>>> import numpy as np
>>> np.set_printoptions(precision=2, suppress=True, linewidth=120)
>>> J = np.minimum.outer(np.arange(1, 6), np.arange(1, 6)) * 5
>>> print(J)
[[ 5  5  5  5  5]
 [ 5 10 10 10 10]
 [ 5 10 15 15 15]
 [ 5 10 15 20 20]
 [ 5 10 15 20 25]]
>>> Q = J.astype(float).copy()
>>> for j in range(5):
...     Q[:, j] -= Q[:, :j] @ (Q[:, :j].T @ Q[:, j])
...     Q[:, j] /= np.linalg.norm(Q[:, j])
... 
>>> print(Q.round(2) + 0)
[[ 0.45 -0.89  0.    0.    0.  ]
 [ 0.45  0.22 -0.87  0.    0.  ]
 [ 0.45  0.22  0.29 -0.82  0.  ]
 [ 0.45  0.22  0.29  0.41 -0.71]
 [ 0.45  0.22  0.29  0.41  0.71]]
>>> print(np.round(Q.T @ Q, 2) + 0)
[[1. 0. 0. 0. 0.]
 [0. 1. 0. 0. 0.]
 [0. 0. 1. 0. 0.]
 [0. 0. 0. 1. 0.]
 [0. 0. 0. 0. 1.]]
>>> L = np.linalg.cholesky(J)
>>> print(np.round(np.prod(np.diag(L)) ** 2, 2), round(np.linalg.det(J), 2))
3125.0 3125.0
>>> print(J / np.sqrt(np.outer(np.diag(J), np.diag(J))))
[[1.   0.71 0.58 0.5  0.45]
 [0.71 1.   0.82 0.71 0.63]
 [0.58 0.82 1.   0.87 0.77]
 [0.5  0.71 0.87 1.   0.89]
 [0.45 0.63 0.77 0.89 1.  ]]
>>> print(np.diag(L) ** 2)
[5. 5. 5. 5. 5.]
>>> print(np.linalg.eigvalsh(J).min() > 0)
True
>>> vals, evecs = np.linalg.eigh(J)
>>> x = np.array([2, -4, 6, -8, 3])
>>> print(np.abs(J).sum(axis=1).max(), round(float(np.abs(vals).max()), 2))
75 61.72
>>> print((np.sign(evecs[:, -1].round(6)) == np.sign(evecs[0, -1].round(6))).astype(int))
[1 1 1 1 1]
>>> rng = np.random.default_rng(822)
>>> z = rng.permutation(5)
>>> M2 = J[:, z] * rng.choice([-1, 1], 5)
>>> print(M2)
[[ 5  5  5  5  5]
 [10 10  5 10 10]
 [15 15  5 10 15]
 [20 15  5 10 20]
 [20 15  5 10 25]]
>>> U, _, vt = np.linalg.svd(J.T @ M2)
>>> print(np.round(U @ vt, 2) + 0)
[[0. 0. 1. 0. 0.]
 [0. 0. 0. 1. 0.]
 [0. 1. 0. 0. 0.]
 [1. 0. 0. 0. 0.]
 [0. 0. 0. 0. 1.]]
>>> print(z)
[3 2 0 1 4]
>>> print(np.round(np.linalg.lstsq(J, M2)[0], 2) + 0)
[[0. 0. 1. 0. 0.]
 [0. 0. 0. 1. 0.]
 [0. 1. 0. 0. 0.]
 [1. 0. 0. 0. 0.]
 [0. 0. 0. 0. 1.]]
>>> print(J @ J)
[[ 125  225  300  350  375]
 [ 225  425  575  675  725]
 [ 300  575  800  950 1025]
 [ 350  675  950 1150 1250]
 [ 375  725 1025 1250 1375]]
>>> assert J == J.T
Traceback (most recent call last):
  File "<python-input-26>", line 1, in <module>
    assert J == J.T
           ^^^^^^^^
ValueError: The truth value of an array with more than one element is ambiguous. Use a.any() or a.all()
>>> print(round(np.linalg.det(J), 2))
3125.0
>>> print(np.sort(np.abs(np.linalg.eigvals(J))))
[ 1.36  1.77  2.91  7.24 61.72]
>>> r0 = np.array([3, 1, 1, 0, 1])
>>> M = np.array([np.roll(r0, i) for i in range(5)])
>>> print(M)
[[3 1 1 0 1]
 [1 3 1 1 0]
 [0 1 3 1 1]
 [1 0 1 3 1]
 [1 1 0 1 3]]
>>> M2 = np.linalg.invert(M)
Traceback (most recent call last):
  File "<python-input-32>", line 1, in <module>
    M2 = np.linalg.invert(M)
         ^^^^^^^^^^^^^^^^
AttributeError: module 'numpy.linalg' has no attribute 'invert'
>>> M2 = np.linalg.inv(M)
>>> print((np.abs(M2) > 1e-9).astype(int))
[[1 1 1 1 1]
 [1 1 1 1 1]
 [1 1 1 1 1]
 [1 1 1 1 1]
 [1 1 1 1 1]]
>>> print(np.linalg.det(M) * M2)
[[ 65.  -7. -25.  17. -19.]
 [-19.  65.  -7. -25.  17.]
 [ 17. -19.  65.  -7. -25.]
 [-25.  17. -19.  65.  -7.]
 [ -7. -25.  17. -19.  65.]]
>>> print(np.round(np.linalg.det(M) * np.linalg.det(M2), 2))
1.0
>>> x = np.ones(5)
>>> for _ in range(3):
...     x = J @ x
...     x /= np.linalg.norm(x)
...     print(round(x @ J @ x, 2))
... 
61.64
61.72
61.72
>>> print(np.round(np.linalg.eigvalsh(J)[-1], 2))
61.72
>>> M2 = np.array([[0, 5, 2], [5, 3, 3], [3, 0, 0], [8, 9, 1], [5, 1, 1]])
>>> cent = np.array([[3, 3, 2, 3], [1, 0, 0, 0], [0, 0, 0, 2]])
>>> feats = M2 @ cent
>>> print(feats)
[[ 5  0  0  4]
 [18 15 10 21]
 [ 9  9  6  9]
 [33 24 16 26]
 [16 15 10 17]]
>>> r0 = np.array([1, 0, 1])
>>> print(np.cross(feats[2, :3], feats[4, :3]))
[ 0  6 -9]
>>> print(np.array([np.convolve(row, r0, "same") for row in feats]))
[[ 0  5  4  0]
 [15 28 36 10]
 [ 9 15 18  6]
 [24 49 50 16]
 [15 26 32 10]]
>>> U, sigma, vt = np.linalg.svd(feats)
>>> print(sigma.round(2) + 0)
[69.53  5.05  4.21  0.  ]
>>> print(np.argmax(sigma[:-1] / (sigma[1:] + 1e-6)) + 1)
3
>>> M2 = U[:, :3] @ np.diag(sigma[:3]) @ vt[:3]
>>> print(np.linalg.matrix_rank(M2))
3
>>> print(np.linalg.matrix_rank(feats, rtol=0.05))
3
>>> print(feats.reshape(2, -1))
[[ 5  0  0  4 18 15 10 21  9  9]
 [ 6  9 33 24 16 26 16 15 10 17]]
>>> print(feats.reshape(-1, 2))
[[ 5  0]
 [ 0  4]
 [18 15]
 [10 21]
 [ 9  9]
 [ 6  9]
 [33 24]
 [16 26]
 [16 15]
 [10 17]]
>>> feats.reshape(5, 5)
Traceback (most recent call last):
  File "<python-input-55>", line 1, in <module>
    feats.reshape(5, 5)
    ~~~~~~~~~~~~~^^^^^^
ValueError: cannot reshape array of size 20 into shape (5,5)
>>> T = feats.reshape(5, 2, -1)
>>> print(np.einsum("ihd,ihd->ih", T, T))
[[  25   16]
 [ 549  541]
 [ 162  117]
 [1665  932]
 [ 481  389]]
>>> print(T.transpose(1, 0, 2))
[[[ 5  0]
  [18 15]
  [ 9  9]
  [33 24]
  [16 15]]

 [[ 0  4]
  [10 21]
  [ 6  9]
  [16 26]
  [10 17]]]
>>> print(np.einsum("ihd,jhd->hij", T, T).shape)
(2, 5, 5)
>>> print(T.shape)
(5, 2, 2)
>>> print(np.round(feats @ np.linalg.pinv(feats) @ feats, 2) + 0)
[[ 5.  0.  0.  4.]
 [18. 15. 10. 21.]
 [ 9.  9.  6.  9.]
 [33. 24. 16. 26.]
 [16. 15. 10. 17.]]
>>> try:
...     np.linalg.inv(feats)
... except np.linalg.LinAlgError as e:
...     print("failed:", e)
... 
failed: Last 2 dimensions of the array must be square
>>> print(np.allclose(feats[:-1].T @ np.linalg.lstsq(feats[:-1].T, feats[-1])[0], feats[-1]))
True
>>> print(round(np.trace(np.linalg.pinv(feats) @ feats), 2))
3.0
>>> print(np.linalg.lstsq(feats[:-1].T, feats[-1])[2])
3
>>> print(np.abs(np.diag(np.linalg.qr(feats)[1])) > 1e-9)
[ True  True False  True]
>>> feats @ feats
Traceback (most recent call last):
  File "<python-input-67>", line 1, in <module>
    feats @ feats
    ~~~~~~^~~~~~~
ValueError: matmul: Input operand 1 has a mismatch in its core dimension 0, with gufunc signature (n?,k),(k,m?)->(n?,m?) (size 5 is different from 4)
>>> gram = feats.T @ feats
>>> print(np.round(np.linalg.eigvalsh(gram)[::-1], 2) + 0)
[4833.74   25.53   17.73    0.  ]
>>> print(np.allclose(gram, gram.T))
True
>>> print((feats @ feats.T).shape)
(5, 5)
>>> print(gram)
[[1775 1383  922 1609]
 [1383 1107  738 1275]
 [ 922  738  492  850]
 [1609 1275  850 1503]]
>>> K = np.array([[1, 0, 0], [9, 1, 0], [8, 2, 1]])
>>> r0 = np.array([0, 0, 1])
>>> M2 = K + np.outer(r0, np.eye(3)[2])
>>> print(np.linalg.matrix_rank(np.linalg.inv(M2) - np.linalg.inv(K), tol=1e-8))
1
>>> print(M2)
[[1. 0. 0.]
 [9. 1. 0.]
 [8. 2. 2.]]
>>> print(round(np.linalg.det(M2) / np.linalg.det(K), 2), round(1 + np.linalg.solve(K, r0)[2], 2))
2.0 2.0
>>> print(np.linalg.matrix_rank(M2 - K))
1
>>> U, sigma, vt = np.linalg.svd(K)
>>> print(sigma)
[12.28  1.11  0.07]
>>> print(np.argmax(sigma[:-1] / (sigma[1:] + 1e-6)) + 1)
2
>>> M2 = U[:, :2] @ np.diag(sigma[:2]) @ vt[:2]
>>> print(round(np.abs(K - M2).max(), 2))
0.05
>>> print(np.linalg.matrix_rank(M2))
2
>>> print(np.linalg.matrix_rank(K - K[0, 0] * np.eye(3)))
2
>>> print(np.prod(np.diag(K)), np.round(np.linalg.det(K), 2))
1 1.0
>>> print([int(np.linalg.matrix_rank(np.linalg.matrix_power(K, p))) for p in range(1, 4)])
[3, 3, 3]
>>> print(np.linalg.matrix_power(K - np.diag(np.diag(K)), 3))
[[0 0 0]
 [0 0 0]
 [0 0 0]]
>>> x = np.array([4, 5, 5])
>>> rhs = K @ x
>>> print(rhs)
[ 4 41 47]
>>> print(np.round(np.linalg.solve(K, K[:, 1]), 2) + 0)
[0. 1. 0.]
>>> print(np.linalg.solve(K, rhs + K[:, 2]))
[4. 5. 6.]
>>> print(np.linalg.solve(K, 2 * rhs))
[ 8. 10. 10.]
>>> data = rng.normal(size=(15, 4)) + 3 * np.array([1, 2, 2, 1])
>>> print(data)
[[2.02 6.4  5.1  2.67]
 [1.92 6.16 5.6  3.55]
 [3.8  6.26 6.33 3.04]
 [2.89 7.96 6.83 5.38]
 [3.86 4.96 4.5  2.27]
 [2.64 7.18 4.91 1.55]
 [3.85 5.75 6.02 3.8 ]
 [1.11 7.3  5.62 3.69]
 [2.18 5.44 5.83 1.12]
 [3.13 6.21 4.34 1.97]
 [2.3  7.04 4.33 4.12]
 [5.57 6.99 5.16 3.17]
 [2.74 5.74 4.75 2.57]
 [2.8  6.15 4.8  2.46]
 [3.37 7.33 6.09 3.2 ]]
>>> M2 = data + rng.integers(-2, 3, (15, 1)) @ rng.integers(-2, 3, (1, 4))
>>> print(M2)
[[ 0.02  8.4   5.1   4.67]
 [ 1.92  6.16  5.6   3.55]
 [ 3.8   6.26  6.33  3.04]
 [ 2.89  7.96  6.83  5.38]
 [ 1.86  6.96  4.5   4.27]
 [ 2.64  7.18  4.91  1.55]
 [-0.15  9.75  6.02  7.8 ]
 [ 1.11  7.3   5.62  3.69]
 [ 2.18  5.44  5.83  1.12]
 [ 5.13  4.21  4.34 -0.03]
 [ 2.3   7.04  4.33  4.12]
 [ 3.57  8.99  5.16  5.17]
 [ 4.74  3.74  4.75  0.57]
 [ 0.8   8.15  4.8   4.46]
 [ 5.37  5.33  6.09  1.2 ]]
>>> print(np.round(np.linalg.svd(M2 - data, compute_uv=False), 2) + 0)
[11.49  0.    0.    0.  ]
>>> print(M2 - data)
[[-2.  2.  0.  2.]
 [ 0.  0.  0.  0.]
 [ 0.  0.  0.  0.]
 [ 0.  0.  0.  0.]
 [-2.  2.  0.  2.]
 [ 0.  0.  0.  0.]
 [-4.  4.  0.  4.]
 [ 0.  0.  0.  0.]
 [ 0.  0.  0.  0.]
 [ 2. -2.  0. -2.]
 [ 0.  0.  0.  0.]
 [-2.  2.  0.  2.]
 [ 2. -2.  0. -2.]
 [-2.  2.  0.  2.]
 [ 2. -2.  0. -2.]]
>>> z = M2[:, 1] > np.median(M2[:, 1])
>>> r0 = M2[z].mean(axis=0) - M2[~z].mean(axis=0)
>>> print((((M2 - M2.mean(axis=0)) @ r0 > 0) == z).mean())
0.8
>>> print(r0)
[-1.86  2.6   0.27  2.44]
>>> z = data[:, 3] > np.median(data[:, 3])
>>> r0 = data[z].mean(axis=0) - data[~z].mean(axis=0)
>>> print(np.round((((data - data.mean(axis=0)) @ r0 > 0) == z).mean(), 2))
0.93
>>> print(np.argsort(-np.abs(r0).round(6), kind="stable"))
[3 1 2 0]
>>> Xs = data - data.mean(axis=0)
>>> U, sigma, vt = np.linalg.svd(Xs, full_matrices=False)
>>> print(np.abs(vt[-1]))
[0.09 0.75 0.28 0.6 ]
>>> print((np.sign(U[:, 0]) == np.sign(U[0, 0])).astype(int))
[1 0 0 0 1 1 0 0 1 1 0 0 1 1 0]
>>> print(vt[0] * np.sign(vt[0, np.abs(vt[0]).argmax()]))
[-0.07  0.49  0.38  0.78]
>>> print(np.round(Xs.mean(axis=0), 2) + 0)
[0. 0. 0. 0.]
>>> print(np.abs(vt[0]).argmax())
3
>>> print(np.searchsorted(np.cumsum(sigma ** 2) / (sigma ** 2).sum(), 0.9) + 1)
3
>>> print(sigma ** 2 / (sigma ** 2).sum())
[0.47 0.32 0.11 0.1 ]
>>> x = np.array([-3, -1, -1, 2])
>>> rhs = data @ x
>>> print(np.round(np.linalg.pinv(data) @ data, 2) + 0)
[[1. 0. 0. 0.]
 [0. 1. 0. 0.]
 [0. 0. 1. 0.]
 [0. 0. 0. 1.]]
>>> print(np.linalg.lstsq(data, rhs)[0])
[-3. -1. -1.  2.]
>>> rhs = rhs + 0.1 * rng.normal(size=15)
>>> print(rhs)
[-12.23 -10.56 -17.91 -12.77 -16.58 -16.97 -15.74  -8.86 -15.68 -15.88 -10.08 -22.59 -13.56 -14.19 -16.92]
>>> beta, *_ = np.linalg.lstsq(data, rhs)
>>> print([round(float(np.linalg.norm(np.linalg.solve(data.T @ data + lam * np.eye(4), data.T @ rhs))), 2) for lam in (0, 1, 10, 100)])
[3.86, 3.66, 2.66, 1.53]
>>> print(round(np.linalg.norm(rhs - data @ beta), 2))
0.39
>>> m1 = np.loadtxt("out11.csv", delimiter=",")
>>> print(m1)
[[ 26.06 -12.04  -8.17   3.48]
 [  2.68  12.94  -0.31 -11.13]
 [  1.64   7.78   0.63 -12.42]
 [ -9.29  -0.18   7.37  -5.03]
 [-18.76   8.18  -1.66  -1.72]
 [  6.88  -0.87   2.8   18.88]
 [-10.06  -7.32   6.87  16.38]
 [-11.6   -5.51   6.57  22.15]
 [ 22.9   24.82 -28.38 -30.7 ]
 [ -3.03  -0.93  23.7    2.13]
 [ 25.86  -7.06   9.71 -13.26]
 [  4.46   8.42  -4.01 -10.61]
 [ 16.46  10.51   6.63  10.01]
 [ -1.45   0.71   8.25 -15.39]
 [  4.13   2.23 -20.43  13.82]]
>>> z = m1[:, 2] > np.median(m1[:, 2])
>>> r0 = m1[z].mean(axis=0) - m1[~z].mean(axis=0)
>>> print(round((((m1 - m1.mean(axis=0)) @ r0 > 0) == z).mean(), 2))
0.87
>>> print(((m1 - m1.mean(axis=0)) @ r0 > 0).astype(int))
[0 0 0 1 1 1 1 1 0 1 1 0 1 1 0]
>>> print(r0)
[-5.26 -7.83 17.31  6.23]
